$ python -q
>>> import numpy as np
>>> np.set_printoptions(precision=2, suppress=True, linewidth=120, sign=" ")
>>> arr = np.load("case11.npy")
>>> print(arr)
[[ 0.48  0.19  0.    0.33]
 [ 0.19  0.19  0.12  0.5 ]
 [ 0.14  0.36  0.23  0.27]
 [ 0.36  0.18  0.18  0.27]]
>>> # a transition matrix
>>> M2 = arr / np.sqrt((arr ** 2).mean(axis=1, keepdims=True))
>>> print(np.linalg.matrix_rank(arr - arr.mean(axis=1, keepdims=True)))
3
>>> print(arr - arr.mean(axis=1, keepdims=True))
[[ 0.23 -0.06 -0.25  0.08]
 [-0.06 -0.06 -0.12  0.25]
 [-0.11  0.11 -0.02  0.02]
 [ 0.11 -0.07 -0.07  0.02]]
>>> print(M2[1])
[ 0.65  0.65  0.43  1.73]
>>> print(np.linalg.matrix_rank(M2) == np.linalg.matrix_rank(arr))
True
>>> feats = np.load("w.npy")
>>> print(feats)
[[-1 -1  1]
 [-1 -1 -1]
 [ 1 -1 -1]]
>>> Q = feats.astype(float).copy()
>>> for j in range(3):
...     Q[:, j] -= Q[:, :j] @ (Q[:, :j].T @ Q[:, j])
...     Q[:, j] /= np.linalg.norm(Q[:, j])
... 
>>> print(np.round(Q.T @ Q, 2) + 0)
[[ 1.  0.  0.]
 [ 0.  1.  0.]
 [ 0.  0.  1.]]
>>> M2 = feats / np.linalg.norm(feats, axis=1, keepdims=True)
>>> G = M2 @ M2.T
>>> print(np.linalg.norm(M2, axis=1))
[ 1.  1.  1.]
>>> print((G - 2 * np.eye(3)).round(6).argmax(axis=1))
[ 1  0  1]
>>> print(G)
[[ 1.    0.33 -0.33]
 [ 0.33  1.    0.33]
 [-0.33  0.33  1.  ]]
>>> print(G[1])
[ 0.33  1.    0.33]
>>> print(round(float(np.degrees(np.arccos(np.clip(G[1, 2], -1, 1)))), 2))
70.53
>>> x = np.array([0, 0, 2])
>>> y = feats @ x
>>> print(y)
[ 2 -2 -2]
>>> print(np.linalg.solve(feats, feats[:, 1]))
[-0.  1. -0.]
>>> print(np.linalg.solve(feats, y))
[-0. -0.  2.]
>>> print(np.linalg.solve(feats, 2 * y))
[-0. -0.  4.]
>>> Q, V = np.linalg.qr(feats[:, :2])[0], np.linalg.qr(feats[:, 2:])[0]
>>> sigma = np.linalg.svd(Q.T @ V, compute_uv=False)
>>> print(np.degrees(np.arccos(sigma.clip(0, 1))))
[ 54.74]
>>> print(np.round(np.linalg.norm(Q @ Q.T - V @ V.T, 2), 2))
1.0
>>> print((sigma > 0.9).sum())
0
>>> mat = np.diag(np.array([-4, 0, 8, -9]))
>>> print(mat)
[[-4  0  0  0]
 [ 0  0  0  0]
 [ 0  0  8  0]
 [ 0  0  0 -9]]
>>> # symmetric, so the eigenvalues are real
>>> print(np.einsum("ii->", mat))
-5
>>> print(round(float(np.linalg.det(mat.T)), 2))
0.0
>>> print(round(np.linalg.det(2 * mat), 2), np.round(np.linalg.det(mat), 2))
0.0 0.0
>>> print(np.linalg.eigvals(mat))
[-4.  0.  8. -9.]
>>> A = np.load("run19.npy")
>>> print(A)
[[ 17.   1. -17.  10.]
 [ 52.  -7. -34.  20.]
 [-38.  15.  10.  -4.]
 [-68.  13.  42. -22.]]
>>> M2 = np.array([[2, 2, 0], [0, 0, 2], [1, 1, 1], [0, 2, 1]])
>>> print(np.einsum("ik,kj->ji", A, M2))
[[  17.   70.  -66.  -94.]
 [  37.  110.  -74. -138.]
 [  -5.  -28.   36.   46.]]
>>> print(np.einsum("ij->j", A))
[-37.  22.   1.   4.]
>>> print(np.einsum("ik,kj->ij", A, M2))
[[  17.   37.   -5.]
 [  70.  110.  -28.]
 [ -66.  -74.   36.]
 [ -94. -138.   46.]]
>>> print(np.einsum("ij,ij->i", A, A))
[  679.  4309.  1785.  7041.]
>>> print(np.linalg.matrix_rank(np.vstack([A, M2.T])))
4
>>> print(A @ M2)
[[  17.   37.   -5.]
 [  70.  110.  -28.]
 [ -66.  -74.   36.]
 [ -94. -138.   46.]]
>>> X = np.load("block12.npy")
>>> print(X)
[[ 2  8  4  9]
 [ 9  2  8  4]
 [ 4  9  2  8]
 [ 8  4  9  2]]
>>> U, sigma, vt = np.linalg.svd(mat)
>>> V = vt[:(sigma > 1e-8).sum()]
>>> rng = np.random.default_rng(34)
>>> x = mat[2] + 3 * mat[1] + rng.integers(2) * np.eye(4)[2]
>>> print(x)
[ 0.  0.  8.  0.]
>>> print(np.diag(V.T @ V))
[ 1.  0.  1.  1.]
>>> print(np.linalg.matrix_rank(np.vstack([mat, x])))
3
